% ipython --no-banner

In [1]: import numpy as np

In [2]: np.set_printoptions(precision=2, suppress=True, linewidth=120, floatmode="fixed")

In [3]: K = np.loadtxt("a.csv", delimiter=",")

In [4]: K
Out[4]: 
array([[-3.00,  1.00, -1.00, -6.00,  2.00, -2.00],
       [-2.00,  0.00, -2.00, -4.00,  0.00, -4.00],
       [ 1.00, -3.00,  1.00,  2.00, -6.00,  2.00],
       [-3.00,  1.00, -1.00, -6.00,  2.00, -2.00],
       [-2.00,  0.00, -2.00, -4.00,  0.00, -4.00],
       [ 1.00, -3.00,  1.00,  2.00, -6.00,  2.00]])

In [5]: # rank 3

In [6]: rank = np.linalg.matrix_rank(K)

In [7]: rank
Out[7]: np.int64(3)

In [8]: N = np.linalg.svd(K)[2][rank:].T

In [9]: np.linalg.matrix_rank(K.T @ K), np.linalg.matrix_rank(K @ K.T)
Out[9]: (np.int64(3), np.int64(3))

In [10]: print([int(np.linalg.matrix_rank(K[:, :j + 1])) for j in range(6)])
[1, 2, 3, 3, 3, 3]

In [11]: print(N.shape)
(6, 3)

In [12]: np.allclose(K @ N, 0)
Out[12]: True

In [13]: np.round(N @ N.T, 2) + 0
Out[13]: 
array([[ 0.80,  0.00,  0.00, -0.40,  0.00,  0.00],
       [ 0.00,  0.80,  0.00,  0.00, -0.40,  0.00],
       [ 0.00,  0.00,  0.80,  0.00,  0.00, -0.40],
       [-0.40,  0.00,  0.00,  0.20,  0.00,  0.00],
       [ 0.00, -0.40,  0.00,  0.00,  0.20,  0.00],
       [ 0.00,  0.00, -0.40,  0.00,  0.00,  0.20]])

In [14]: print([int(np.linalg.matrix_rank(np.delete(K, i, axis=0))) for i in range(6)])
[3, 3, 3, 3, 3, 3]

In [15]: np.allclose(K @ K.T, K.T @ K)
Out[15]: False

In [16]: round(np.linalg.norm(K, 2) / np.linalg.norm(K), 2)
Out[16]: np.float64(0.87)

In [17]: A = np.load("w.npy")

In [18]: A
Out[18]: 
array([[ 1, -2,  4, -8],
       [ 1, -1,  1, -1],
       [ 1,  0,  0,  0],
       [ 1,  1,  1,  1],
       [ 1,  2,  4,  8]])

In [19]: U, sigma, Vh = np.linalg.svd(A, full_matrices=False)

In [20]: np.round(np.abs(Vh[0]), 2) + 0
Out[20]: array([0.00, 0.25, 0.00, 0.97])

In [21]: (sigma > 1e-8).sum()
Out[21]: np.int64(4)

In [22]: np.allclose(U * sigma @ Vh, A)
Out[22]: True

In [23]: sigma
Out[23]: array([11.79,  6.09,  1.37,  1.02])

In [24]: np.round(np.sqrt((sigma ** 2).sum()), 2), round(np.linalg.norm(A), 2)
Out[24]: (np.float64(13.38), np.float64(13.38))

In [25]: np.round(U.T @ U, 2) + 0
Out[25]: 
array([[1.00, 0.00, 0.00, 0.00],
       [0.00, 1.00, 0.00, 0.00],
       [0.00, 0.00, 1.00, 0.00],
       [0.00, 0.00, 0.00, 1.00]])

In [26]: print(np.round(Vh @ Vh.T, 2) + 0)
[[1.00 0.00 0.00 0.00]
 [0.00 1.00 0.00 0.00]
 [0.00 0.00 1.00 0.00]
 [0.00 0.00 0.00 1.00]]

In [27]: u = np.array([1, 0, -2, -1, -3, 1])

In [28]: v = np.array([3, 2, 2, -2, 1])

In [29]: m1 = np.outer(u, v)

In [30]: m1
Out[30]: 
array([[ 3,  2,  2, -2,  1],
       [ 0,  0,  0,  0,  0],
       [-6, -4, -4,  4, -2],
       [-3, -2, -2,  2, -1],
       [-9, -6, -6,  6, -3],
       [ 3,  2,  2, -2,  1]])

In [31]: U, sigma, Vh = np.linalg.svd(m1, full_matrices=False)

In [32]: print(np.abs(U[:, 0]).round(6).argmax())
4

In [33]: np.round(U.T @ m1 @ Vh.T, 2) + 0
Out[33]: 
array([[18.76,  0.00,  0.00,  0.00,  0.00],
       [ 0.00,  0.00,  0.00,  0.00,  0.00],
       [ 0.00,  0.00,  0.00,  0.00,  0.00],
       [ 0.00,  0.00,  0.00,  0.00,  0.00],
       [ 0.00,  0.00,  0.00,  0.00,  0.00]])

In [34]: np.allclose(U * sigma @ Vh, m1)
Out[34]: True

In [35]: np.round(U.T @ U, 2) + 0
Out[35]: 
array([[1.00, 0.00, 0.00, 0.00, 0.00],
       [0.00, 1.00, 0.00, 0.00, 0.00],
       [0.00, 0.00, 1.00, 0.00, 0.00],
       [0.00, 0.00, 0.00, 1.00, 0.00],
       [0.00, 0.00, 0.00, 0.00, 1.00]])

In [36]: np.cumsum(sigma ** 2) / np.sum(sigma ** 2)
Out[36]: array([1.00, 1.00, 1.00, 1.00, 1.00])

In [37]: np.round(Vh @ Vh.T, 2) + 0
Out[37]: 
array([[1.00, 0.00, 0.00, 0.00, 0.00],
       [0.00, 1.00, 0.00, 0.00, 0.00],
       [0.00, 0.00, 1.00, 0.00, 0.00],
       [0.00, 0.00, 0.00, 1.00, 0.00],
       [0.00, 0.00, 0.00, 0.00, 1.00]])

In [38]: rank = np.linalg.matrix_rank(m1)

In [39]: print(rank)
1

In [40]: N = np.linalg.svd(m1)[2][rank:].T

In [41]: np.round(m1 @ N, 2) + 0
Out[41]: 
array([[0.00, 0.00, 0.00, 0.00],
       [0.00, 0.00, 0.00, 0.00],
       [0.00, 0.00, 0.00, 0.00],
       [0.00, 0.00, 0.00, 0.00],
       [0.00, 0.00, 0.00, 0.00],
       [0.00, 0.00, 0.00, 0.00]])

In [42]: print(np.allclose(m1 @ N, 0))
True

In [43]: np.linalg.matrix_rank(m1.T @ m1), np.linalg.matrix_rank(m1 @ m1.T)
Out[43]: (np.int64(1), np.int64(1))

In [44]: data = np.load("layer4.npy")

In [45]: data
Out[45]: 
array([[-1.00,  1.00,  0.00,  0.00],
       [ 0.00, -1.00,  1.00,  0.00],
       [ 0.00,  0.00, -1.00,  1.00],
       [ 0.00,  0.00,  0.00, -1.00]])

In [46]: # triangular, det is the product of the diagonal

In [47]: proj = np.triu(np.array([[1, 1, -1, 2], [1, 1, 0, 0], [1, -2, 2, 1], [2, 0, 1, 2]]), 1) + np.eye(4)

In [48]: out = proj @ data @ np.linalg.inv(proj)

In [49]: proj @ data - data @ proj
Out[49]: 
array([[ 0.00,  0.00,  1.00, -1.00],
       [ 0.00,  0.00,  0.00, -1.00],
       [ 0.00,  0.00,  0.00,  0.00],
       [ 0.00,  0.00,  0.00,  0.00]])

In [50]: np.linalg.matrix_rank(out)
Out[50]: np.int64(4)

In [51]: U, sigma, Vh = np.linalg.svd(data, full_matrices=False)

In [52]: (sigma > 1e-8).sum()
Out[52]: np.int64(4)

In [53]: np.round(U.T @ U, 2) + 0
Out[53]: 
array([[1.00, 0.00, 0.00, 0.00],
       [0.00, 1.00, 0.00, 0.00],
       [0.00, 0.00, 1.00, 0.00],
       [0.00, 0.00, 0.00, 1.00]])

In [54]: np.cumsum(sigma ** 2) / np.sum(sigma ** 2)
Out[54]: array([0.50, 0.84, 0.98, 1.00])

In [55]: np.linalg.eigvals(data)
Out[55]: array([-1.00, -1.00, -1.00, -1.00])

In [56]: np.kron(np.eye(2, dtype=int), data)
Out[56]: 
array([[-1.00,  1.00,  0.00,  0.00, -0.00,  0.00,  0.00,  0.00],
       [ 0.00, -1.00,  1.00,  0.00,  0.00, -0.00,  0.00,  0.00],
       [ 0.00,  0.00, -1.00,  1.00,  0.00,  0.00, -0.00,  0.00],
       [ 0.00,  0.00,  0.00, -1.00,  0.00,  0.00,  0.00, -0.00],
       [-0.00,  0.00,  0.00,  0.00, -1.00,  1.00,  0.00,  0.00],
       [ 0.00, -0.00,  0.00,  0.00,  0.00, -1.00,  1.00,  0.00],
       [ 0.00,  0.00, -0.00,  0.00,  0.00,  0.00, -1.00,  1.00],
       [ 0.00,  0.00,  0.00, -0.00,  0.00,  0.00,  0.00, -1.00]])

In [57]: print(round(float(np.linalg.det(data[::-1])), 2))
1.0

In [58]: np.einsum("ii->", data)
Out[58]: np.float64(-4.0)

In [59]: round(np.linalg.det(2 * data), 2), round(np.linalg.det(data), 2)
Out[59]: (np.float64(16.0), np.float64(1.0))

In [60]: vals, vecs = np.linalg.eig(data)

In [61]: print(np.sort(np.linalg.eigvals(np.linalg.inv(data))))
[-1.00 -1.00 -1.00 -1.00]

In [62]: np.linalg.matrix_rank(data - data[0, 0] * np.eye(4))
Out[62]: np.int64(3)

In [63]: [int(np.linalg.matrix_rank(np.linalg.matrix_power(data, p))) for p in range(1, 5)]
Out[63]: [4, 4, 4, 4]

In [64]: out = np.array([[-4, -3, 0, 1],
    ...:     [6, -6, -4, -2],
    ...:     [-3, -8, 4, -1],
    ...:     [8, 6, 6, -8],
    ...:     [-7, -2, 3, 0],
    ...:     [-1, 1, -7, -1]])

In [65]: mat = out.T @ out

In [66]: mat
Out[66]: 
array([[175,  61,  -2, -76],
       [ 61, 150,  15, -32],
       [ -2,  15, 126, -37],
       [-76, -32, -37,  71]])

In [67]: # symmetric

In [68]: out = mat[0, 0] * mat[1:] - np.outer(mat[1:, 0], mat[0])

In [69]: out
Out[69]: 
array([[    0, 22529,  2747,  -964],
       [    0,  2747, 22046, -6627],
       [    0,  -964, -6627,  6649]])

In [70]: np.flatnonzero(~out.round(6).any(axis=1))
Out[70]: array([], dtype=int64)

In [71]: def softmax(z):
    ...:     e = np.exp(z - z.max(axis=-1, keepdims=True))
    ...:     return e / e.sum(axis=-1, keepdims=True)
    ...: 

In [72]: softmax(out[0])
Out[72]: array([0.00, 1.00, 0.00, 0.00])

In [73]: softmax(out).sum(axis=1)
Out[73]: array([1.00, 1.00, 1.00])

In [74]: att = out @ out.T / np.sqrt(4)

In [75]: print(softmax(att)[0] @ out)
[    0.00 22529.00  2747.00  -964.00]

In [76]: softmax(att).round(6).argmax(axis=1)
Out[76]: array([0, 1, 2])
